$ python -q
>>> import numpy as np
>>> from numpy import linalg as LA
>>> np.set_printoptions(precision=1, suppress=True, linewidth=140)
>>> J = np.load("layer11.npy")
>>> print(J)
[[1 0 0 0 0 0 0]
 [1 1 0 0 0 0 0]
 [1 0 1 0 0 0 0]
 [0 2 0 1 0 0 0]
 [1 0 2 1 2 0 0]
 [0 1 2 1 1 2 0]
 [2 1 1 0 0 2 2]]
>>> vec = np.array([-3, 2, 1, 0, 0, -1, -2])
>>> y = J @ vec
>>> print(y)
[-3 -1 -2  4 -1  2 -9]
>>> print(np.round(LA.solve(J, y), 1) + 0)
[-3.  2.  1.  0.  0. -1. -2.]
>>> print(LA.solve(J.T, J[1]))
[0. 1. 0. 0. 0. 0. 0.]
>>> print(np.round(LA.solve(J, y + J[:, 0]), 1) + 0)
[-2.  2.  1.  0.  0. -1. -2.]
>>> data = np.load("block4.npy")
>>> print(data)
[[  3.1  10.8  -2.9 -11.6]
 [-23.3  21.9  -1.8  -0.7]
 [-19.7 -29.9   1.5 -20.7]
 [-17.5 -38.6 -23.6  14.9]
 [ -8.2  16.6  24.   -9.5]
 [ -4.1   5.7 -20.6  26.7]
 [-24.6  35.4 -14.2   2.6]
 [ -3.2 -15.  -33.1  -7.7]
 [ -2.8  15.8 -19.6  -4.6]
 [  2.6   3.5   2.5   5.2]]
>>> cent = data[[7, 2]].astype(float)
>>> for _ in range(6):
...     idx = LA.norm(data[:, None] - cent, axis=-1).argmin(axis=1)
...     cent = np.array([data[idx == j].mean(axis=0) for j in range(2)])
... 
>>> print(idx)
[0 0 1 0 1 0 0 0 0 0]
>>> print(np.bincount(idx))
[8 2]
>>> print(cent[1] - cent[0])
[ -5.2 -11.6  26.9 -18.2]
>>> Xs = (data - data.mean(axis=0)) / data.std(axis=0)
>>> print(Xs.std(axis=0))
[1. 1. 1. 1.]
>>> print(np.argwhere(np.abs(Xs) > 2))
[[4 2]
 [5 3]]
>>> c = LA.lstsq(np.delete(Xs, 1, axis=1), Xs[:, 1])[0]
>>> print(c.round(1) + 0)
[0.  0.4 0.2]
>>> C2 = data.T @ data
>>> print(round(float(np.trace(C2)), 1), round(float((data ** 2).sum()), 1))
11951.0 11951.0
>>> print(np.allclose(C2, C2.T))
True
>>> print(C2)
[[1960.9 -229.7  820.7   82.9]
 [-229.7 5028.3  769.2   50.7]
 [ 820.7  769.2 3258.9 -804.7]
 [  82.9   50.7 -804.7 1702.9]]
>>> print(LA.eigvalsh(C2)[::-1])
[5334.6 3659.7 1912.3 1044.4]
>>> print(LA.matrix_rank(C2))
4
>>> vec = np.array([-2, -1, 6, -2])
>>> y = C2 @ vec
>>> print(y)
[ 1066.2   -54.9 18752.1 -8450.6]
>>> print(LA.solve(C2, y))
[-2. -1.  6. -2.]
>>> Y = np.array([[3, 0, 2], [2, 1, 0], [1, 2, 2], [0, 2, 2]])
>>> print(np.einsum("ij->j", data))
[-97.7  26.2 -87.8  -5.4]
>>> print(np.einsum("ij,ij->i", data, data))
[ 269.2 1026.2 1712.8 2575.2 1009.1 1186.6 2066.7 1390.1  662.8   52.3]
>>> print(LA.matrix_rank(np.vstack([data, Y.T])))
4
>>> print(LA.matrix_rank(data @ Y))
3
>>> E = np.loadtxt("run13.csv", delimiter=",")
>>> print(E)
[[  4.7 -10.5  -5.9  -2.  -16.5  15.5]
 [ -4.1  -3.2  10.   -0.5  16.4  -2.5]
 [  2.   -7.2   0.8   4.3   3.   -7.1]
 [  2.1 -10.6  -5.3  -5.6 -15.1  15.1]
 [ -3.6  -3.3  10.1  -0.5  16.2  -4.4]
 [ -4.1  -3.4   9.9  -0.7  16.1  -3.2]
 [  0.3  -6.6   0.1   5.3   0.7 -10. ]
 [  0.8  -7.3  -3.7   5.3   5.4  -9. ]
 [ -4.8  -4.7  10.1  -1.2  15.4  -5. ]
 [ -2.7  -2.3  10.7   0.5  14.7  -5. ]
 [ -0.3  -5.8  -0.6   6.1   4.6  -7.9]
 [  4.4 -11.3  -4.5  -2.9 -16.3  14.2]
 [  0.5  -7.2  -0.9   5.6   2.8  -8.8]
 [ -4.2  -4.3  10.6   0.   15.8  -4.5]
 [  5.  -10.4  -4.4  -3.3 -14.9  14.9]
 [ -5.1  -2.8  11.8  -0.7  16.7  -3. ]
 [  1.8  -6.5  -2.3   4.7   4.1  -9.9]
 [  0.   -7.3  -3.1   6.    4.7  -9.9]
 [ -4.1  -5.4   8.7  -2.7  17.2  -3.9]
 [  3.9 -10.8  -4.7  -3.  -16.2  14.6]
 [  2.8  -6.7  -3.1   5.1   3.7 -10.8]
 [  6.2 -13.1  -6.   -4.9 -16.   17.1]
 [ -5.   -5.3   9.4  -0.6  16.1  -4.2]
 [ -2.1  -3.   10.5  -0.2  14.1  -3.8]]
>>> dist = LA.norm(E[:, None] - E[None], axis=-1)
>>> print(dist.mean(axis=1).argmax())
21
>>> print(LA.matrix_rank(dist ** 2))
8
>>> print(dist[2].round(6).argsort(kind="stable")[:4])
[ 2 12 10  6]
>>> print(dist[:5, :5])
[[ 0.  42.3 31.5  4.7 42.9]
 [42.3  0.  19.  40.7  2. ]
 [31.5 19.   0.  31.1 18.4]
 [ 4.7 40.7 31.1  0.  41.3]
 [42.9  2.  18.4 41.3  0. ]]
>>> print(np.unravel_index(dist.round(6).argmax(), dist.shape))
(np.int64(15), np.int64(21))
>>> print(dist.shape)
(24, 24)
>>> ang = np.radians(30)
>>> R = np.eye(6)
>>> R[2, 2] = R[1, 1] = np.cos(ang)
>>> R[2, 1], R[1, 2] = -np.sin(ang), np.sin(ang)
>>> print(R)
[[ 1.   0.   0.   0.   0.   0. ]
 [ 0.   0.9  0.5  0.   0.   0. ]
 [ 0.  -0.5  0.9  0.   0.   0. ]
 [ 0.   0.   0.   1.   0.   0. ]
 [ 0.   0.   0.   0.   1.   0. ]
 [ 0.   0.   0.   0.   0.   1. ]]
>>> Y = E @ R.T
>>> print(LA.svd(E, compute_uv=False), LA.svd(Y, compute_uv=False))
[83.1 37.7 33.9  6.4  4.7  3.9] [83.1 37.7 33.9  6.4  4.7  3.9]
>>> print(np.abs(Y - E).max(axis=0))
[0.  6.3 7.4 0.  0.  0. ]
>>> vec = np.array([-1, -2, 0, 0, 1, -1])
>>> y = R @ vec
>>> c, lr = np.zeros(6), 1 / LA.norm(R, 2) ** 2
>>> for i in range(25):
...     c -= lr * R.T @ (R @ c - y)
...     if i % 5 == 0: print(i, round(LA.norm(R @ c - y), 1))
... 
0 0.0
5 0.0
10 0.0
15 0.0
20 0.0
>>> print(c.round(1) + 0)
[-1. -2.  0.  0.  1. -1.]
>>> print(round(LA.cond(R), 1))
1.0
>>> Y = np.array([[3, -3, -2], [0, 3, -1], [3, 1, -1]])
>>> cent = np.array([[-1, -3], [0, -2]])
>>> X = np.block([[Y, np.zeros((3, 2))], [np.zeros((2, 3)), cent]])
>>> print(X)
[[ 3. -3. -2.  0.  0.]
 [ 0.  3. -1.  0.  0.]
 [ 3.  1. -1.  0.  0.]
 [ 0.  0.  0. -1. -3.]
 [ 0.  0.  0.  0. -2.]]
>>> rng = np.random.default_rng(782)
>>> Y = X + rng.integers(-2, 3, (5, 3)) @ rng.integers(-2, 3, (3, 5))
>>> print(Y)
[[ 9. -3. -2. -2.  4.]
 [ 5.  5.  1. -2.  0.]
 [ 1. -7.  1.  2.  2.]
 [ 3.  0. -1. -2.  0.]
 [-3. -6.  0.  2.  0.]]
>>> print(Y - X)
[[ 6.  0.  0. -2.  4.]
 [ 5.  2.  2. -2.  0.]
 [-2. -8.  2.  2.  2.]
 [ 3.  0. -1. -1.  3.]
 [-3. -6.  0.  2.  2.]]
>>> print(np.abs(Y - X).sum(axis=1))
[12. 11. 16.  8. 13.]
>>> proj = np.triu(np.array([[4, -2, 5, 0, 1],
...     [-4, -1, -4, -1, -2],
...     [3, -5, 4, 4, -1],
...     [5, -4, 5, 4, -1],
...     [-2, 2, 0, -1, 5]]), 1) + np.eye(5)
>>> Y = proj @ X @ LA.inv(proj)
>>> print(LA.matrix_rank(Y))
5
>>> print(proj @ X - X @ proj)
[[ 15.   5. -30.   5. -13.]
 [-12.  -4.  16.   8.  12.]
 [  0.   6. -11.   1. -12.]
 [  0.   0.   0.   0.   1.]
 [  0.   0.   0.   0.   0.]]
>>> idx = rng.permutation(5)
>>> print(idx)
[1 3 2 4 0]
>>> Y = X[idx][:, idx]
>>> print(Y)
[[ 3.  0. -1.  0.  0.]
 [ 0. -1.  0. -3.  0.]
 [ 1.  0. -1.  0.  3.]
 [ 0.  0.  0. -2.  0.]
 [-3.  0. -2.  0.  3.]]
>>> print(np.flatnonzero(LA.matrix_power((X != 0) + (X.T != 0) + np.eye(5), 5)[4]))
[3 4]
>>> print((X != 0).astype(int))
[[1 1 1 0 0]
 [0 1 1 0 0]
 [1 1 1 0 0]
 [0 0 0 1 1]
 [0 0 0 0 1]]
>>> Q = X.astype(float).copy()
>>> for j in range(5):
...     Q[:, j] -= Q[:, :j] @ (Q[:, :j].T @ Q[:, j])
...     Q[:, j] /= LA.norm(Q[:, j])
... 
>>> print(np.round(Q.T @ X, 1) + 0)
[[ 4.2 -1.4 -2.1  0.   0. ]
 [ 0.   4.1 -0.2  0.   0. ]
 [ 0.   0.   1.2  0.   0. ]
 [ 0.   0.   0.   1.   3. ]
 [ 0.   0.   0.   0.   2. ]]
>>> print(np.round(Q.T @ Q, 1) + 0)
[[1. 0. 0. 0. 0.]
 [0. 1. 0. 0. 0.]
 [0. 0. 1. 0. 0.]
 [0. 0. 0. 1. 0.]
 [0. 0. 0. 0. 1.]]
>>> K = np.loadtxt("case14.csv", delimiter=",")
>>> print(K)
[[ 1.  0.  1.  0.  3.  1.]
 [ 1.  3.  2.  0.  6.  3.]
 [ 1.  4.  5.  3.  8.  5.]
 [ 1.  7.  5.  4. 11.  5.]
 [ 1.  9.  6.  7. 14.  5.]
 [ 3. 12.  9.  9. 15.  6.]
 [ 6. 14.  9.  9. 17.  8.]
 [ 6. 15. 10. 10. 18.  8.]
 [ 6. 17. 12. 13. 18.  8.]
 [ 7. 19. 12. 16. 19.  9.]
 [ 7. 19. 14. 17. 19.  9.]
 [10. 22. 15. 18. 22. 11.]
 [10. 25. 17. 20. 25. 11.]
 [12. 27. 19. 20. 27. 12.]
 [14. 27. 22. 23. 28. 13.]
 [17. 29. 25. 25. 28. 14.]
 [18. 29. 28. 28. 31. 14.]
 [19. 31. 28. 30. 32. 15.]
 [20. 31. 28. 32. 33. 18.]
 [21. 34. 28. 32. 35. 19.]
 [22. 37. 29. 32. 38. 22.]
 [22. 38. 32. 33. 41. 23.]
 [24. 41. 34. 35. 44. 25.]
 [26. 42. 34. 36. 45. 27.]
 [27. 42. 36. 37. 48. 29.]
 [28. 42. 37. 40. 49. 30.]
 [28. 43. 38. 41. 51. 32.]
 [30. 45. 38. 41. 52. 34.]]
>>> idx = K[:, 0] > np.median(K[:, 0])
>>> u = K[idx].mean(axis=0) - K[~idx].mean(axis=0)
>>> print((((K - K.mean(axis=0)) @ u > 0) == idx).mean())
1.0
>>> print(np.argsort(-np.abs(u).round(6), kind="stable"))
[4 3 1 2 0 5]
>>> print(u)
[17.4 22.7 21.5 22.8 23.8 15.3]
>>> dist = LA.norm(K[:, None] - K[None], axis=-1)
>>> print(np.flatnonzero(dist[14] < dist.mean() / 2))
[11 12 13 14 15 16 17 18]
>>> print(dist[14].round(6).argsort(kind="stable")[:4])
[14 13 15 12]
>>> print(dist.shape)
(28, 28)
>>> print(np.unravel_index(dist.round(6).argmax(), dist.shape))
(np.int64(0), np.int64(27))
>>> Xs = (K - K.mean(axis=0)) / K.std(axis=0)
>>> print(Xs.std(axis=0))
[1. 1. 1. 1. 1. 1.]
>>> c = LA.lstsq(np.delete(Xs, 4, axis=1), Xs[:, 4])[0]
>>> print(round(1 - np.var(Xs[:, 4] - np.delete(Xs, 4, axis=1) @ c), 1))
1.0
>>> print(c)
[-0.3  0.4  0.4 -0.1  0.5]
>>> Y = np.array([[-1], [5], [-8], [-7], [3], [-2]])
>>> cent = np.array([[-3, 2, 1, -3]])
>>> F = Y @ cent
>>> print(F)
[[  3  -2  -1   3]
 [-15  10   5 -15]
 [ 24 -16  -8  24]
 [ 21 -14  -7  21]
 [ -9   6   3  -9]
 [  6  -4  -2   6]]
>>> w1 = np.array([[-5, -6, -9, -7, -1, -8],
...     [-6, -9, 5, 8, -1, 6],
...     [-9, 0, 4, 5, -3, 5],
...     [3, 2, 6, 2, 7, 5]])
>>> c = np.array([2, 0, 0, 2, 1, 2])
>>> H = np.maximum(F @ w1 + c, 0)
>>> print(LA.matrix_rank(H))
4
>>> cent = np.array([[-3, 5, -8],
...     [-4, 7, 2],
...     [0, -2, 9],
...     [2, 2, -3],
...     [-1, -7, 3],
...     [2, 5, 9]])
>>> print(H @ cent)
[[ -99  -41  -52]
 [ 628  794 1677]
 [-743 -349 -325]
 [-651 -305 -286]
 [ 380  482 1011]
 [-191  -85  -91]]
>>> print((H @ cent).round(6).argmax(axis=1))
[1 2 2 2 2 1]
>>> Y = np.array([[0, 3, 0, -2, -1, 4]])
>>> mat = np.block([[np.zeros((1, 1)), Y], [Y.T, np.zeros((6, 6))]])
>>> print(mat)
[[ 0.  0.  3.  0. -2. -1.  4.]
 [ 0.  0.  0.  0.  0.  0.  0.]
 [ 3.  0.  0.  0.  0.  0.  0.]
 [ 0.  0.  0.  0.  0.  0.  0.]
 [-2.  0.  0.  0.  0.  0.  0.]
 [-1.  0.  0.  0.  0.  0.  0.]
 [ 4.  0.  0.  0.  0.  0.  0.]]
>>> print(np.round(LA.norm(E[13] - E[6]), 1))
20.5
>>> print(round(float(LA.norm(E, 2)), 1))
83.1
>>> print(round(LA.norm(E) ** 2 / LA.norm(E, 2) ** 2, 1))
1.4
>>> print(np.round(LA.norm(E, "nuc"), 1))
169.5
>>> print(np.round(E[13] @ E[6], 1))
84.2
>>> print(LA.norm(E, axis=1).argmax())
21
>>> print(round(LA.norm(E, 1), 1), round(LA.norm(E, np.inf), 1))
282.7 63.3
>>> print(LA.cond(mat) > 100)
True
>>> print(np.argsort(-LA.norm(mat, axis=0).round(6), kind="stable")[:3])
[0 6 2]
>>> print(np.all(LA.eigvalsh(mat) > 0))
False
>>> left, s, vt = LA.svd(mat)
>>> print(np.argmax(s[:-1] / (s[1:] + 1e-6)) + 1)
2
>>> print(s.round(1) + 0)
[5.5 5.5 0.  0.  0.  0.  0. ]
>>> Y = left[:, :2] @ np.diag(s[:2]) @ vt[:2]
>>> print(np.round(np.abs(mat - Y).max(), 1))
0.0
>>> print(round(float(LA.norm(mat - Y, 2)), 1), round(float(s[2]), 1))
0.0 0.0
>>> print(LA.matrix_rank(mat, rtol=0.05))
2
>>> print(Y.round(1) + 0)
[[ 0.  0.  3.  0. -2. -1.  4.]
 [ 0.  0.  0.  0.  0.  0.  0.]
 [ 3.  0.  0.  0.  0.  0.  0.]
 [ 0.  0.  0.  0.  0.  0.  0.]
 [-2.  0.  0.  0.  0.  0.  0.]
 [-1.  0.  0.  0.  0.  0.  0.]
 [ 4.  0.  0.  0.  0.  0.  0.]]
>>> print(LA.matrix_rank(Y))
2
>>> w, vecs = LA.eigh(mat)
>>> vec = np.array([-4, 4, -4, 1, -4, 0, 3])
>>> print(vecs * np.maximum(w, 0) @ vecs.T)
[[ 2.7  0.   1.5  0.  -1.  -0.5  2. ]
 [ 0.   0.   0.   0.   0.   0.   0. ]
 [ 1.5  0.   0.8  0.  -0.5 -0.3  1.1]
 [ 0.   0.   0.   0.   0.   0.   0. ]
 [-1.   0.  -0.5  0.   0.4  0.2 -0.7]
 [-0.5  0.  -0.3  0.   0.2  0.1 -0.4]
 [ 2.   0.   1.1  0.  -0.7 -0.4  1.5]]
>>> print(np.abs(mat).sum(axis=1).max(), round(np.abs(w).max(), 1))
10.0 5.5
>>> print(vec @ mat @ vec)
-64.0
>>> print((np.sign(vecs[:, -1].round(6)) == np.sign(vecs[0, -1].round(6))).astype(int))
[1 0 1 0 0 0 1]
>>> ang = np.sort(rng.uniform(-2, 2, 20))
>>> m1 = np.c_[ang, ang ** 2, ang ** 3] @ np.array([[3, 3, 3, 3], [-1, 1, -1, 2], [3, -2, -3, -2]])
>>> print(m1)
[[-19.    5.6   4.5   8.1]
 [-17.2   4.7   3.6   7. ]
 [-13.3   2.7   1.5   4.6]
 [-10.2   1.3   0.2   2.7]
 [ -5.5  -0.5  -1.4   0.3]
 [ -1.6  -0.9  -1.2  -0.8]
 [ -1.6  -0.9  -1.2  -0.8]
 [  0.1   0.1   0.1   0.1]
 [  1.3   1.3   0.9   1.4]
 [  1.3   1.3   0.9   1.5]
 [  3.3   2.    0.2   2.7]
 [  3.4   2.    0.2   2.7]
 [  4.2   2.   -0.4   2.9]
 [  5.6   1.9  -1.5   3. ]
 [ 12.6  -0.1  -8.1   2.2]
 [ 13.   -0.2  -8.5   2.1]
 [ 14.5  -0.8 -10.    1.7]
 [ 16.7  -1.7 -12.3   1.1]
 [ 18.   -2.3 -13.6   0.7]
 [ 24.1  -5.1 -20.   -1.3]]
>>> ang = np.radians(120)
>>> R = np.eye(4)
>>> R[2, 2] = R[0, 0] = np.cos(ang)
>>> R[2, 0], R[0, 2] = -np.sin(ang), np.sin(ang)
>>> print(R)
[[-0.5  0.   0.9  0. ]
 [ 0.   1.   0.   0. ]
 [-0.9  0.  -0.5  0. ]
 [ 0.   0.   0.   1. ]]
>>> Y = m1 @ R.T
>>> print(np.allclose(LA.norm(m1, axis=1), LA.norm(Y, axis=1)))
True
>>> print(Y.round(1) + 0)
[[ 13.4   5.6  14.2   8.1]
 [ 11.7   4.7  13.1   7. ]
 [  8.    2.7  10.8   4.6]
 [  5.3   1.3   8.8   2.7]
 [  1.5  -0.5   5.4   0.3]
 [ -0.2  -0.9   2.   -0.8]
 [ -0.2  -0.9   2.   -0.8]
 [  0.    0.1  -0.1   0.1]
 [  0.1   1.3  -1.5   1.4]
 [  0.1   1.3  -1.6   1.5]
 [ -1.5   2.   -3.    2.7]
 [ -1.6   2.   -3.    2.7]
 [ -2.5   2.   -3.5   2.9]
 [ -4.1   1.9  -4.1   3. ]
 [-13.3  -0.1  -6.9   2.2]
 [-13.8  -0.2  -7.    2.1]
 [-15.9  -0.8  -7.5   1.7]
 [-19.   -1.7  -8.3   1.1]
 [-20.7  -2.3  -8.8   0.7]
 [-29.4  -5.1 -10.9  -1.3]]
>>> print(np.abs(Y - m1).max(axis=0))
[53.5  0.   9.6  0. ]
>>> print(round(LA.det(R), 1), round(float(np.trace(R)), 1))
1.0 1.0
>>> print(np.allclose(m1 @ m1.T, Y @ Y.T))
True
>>> dist = LA.norm(Y[:, None] - Y[None], axis=-1)
>>> print(dist[2])
[ 7.8  5.4  0.   4.1 10.  13.7 13.7 14.5 15.  15.1 16.9 16.9 17.8 19.3 27.9 28.4 30.4 33.6 35.3 44.3]
>>> print((dist + 1e9 * np.eye(20)).round(6).argmin(axis=1))
[ 1  0  3  2  5  6  5  8  9  8 11 10 11 12 15 14 15 18 17 18]
>>> print(LA.norm(Y - Y.mean(axis=0), axis=1))
[24.1 21.8 16.9 13.2  8.5  5.6  5.6  4.6  4.4  4.4  3.9  3.9  3.8  4.  11.2 11.7 13.8 17.1 18.9 28.1]
>>> Xs = m1 - m1.mean(axis=0)
>>> left, s, vt = LA.svd(Xs, full_matrices=False)
>>> print(np.abs(vt[0]).argmax())
0
>>> print(round((s ** 2).sum() ** 2 / (s ** 4).sum(), 1))
1.1
>>> print((np.sign(left[:, 0]) == np.sign(left[0, 0])).astype(int))
[1 1 1 1 1 1 1 1 1 1 1 1 1 0 0 0 0 0 0 0]
>>> print(np.searchsorted(np.cumsum(s ** 2) / (s ** 2).sum(), 0.9) + 1)
1
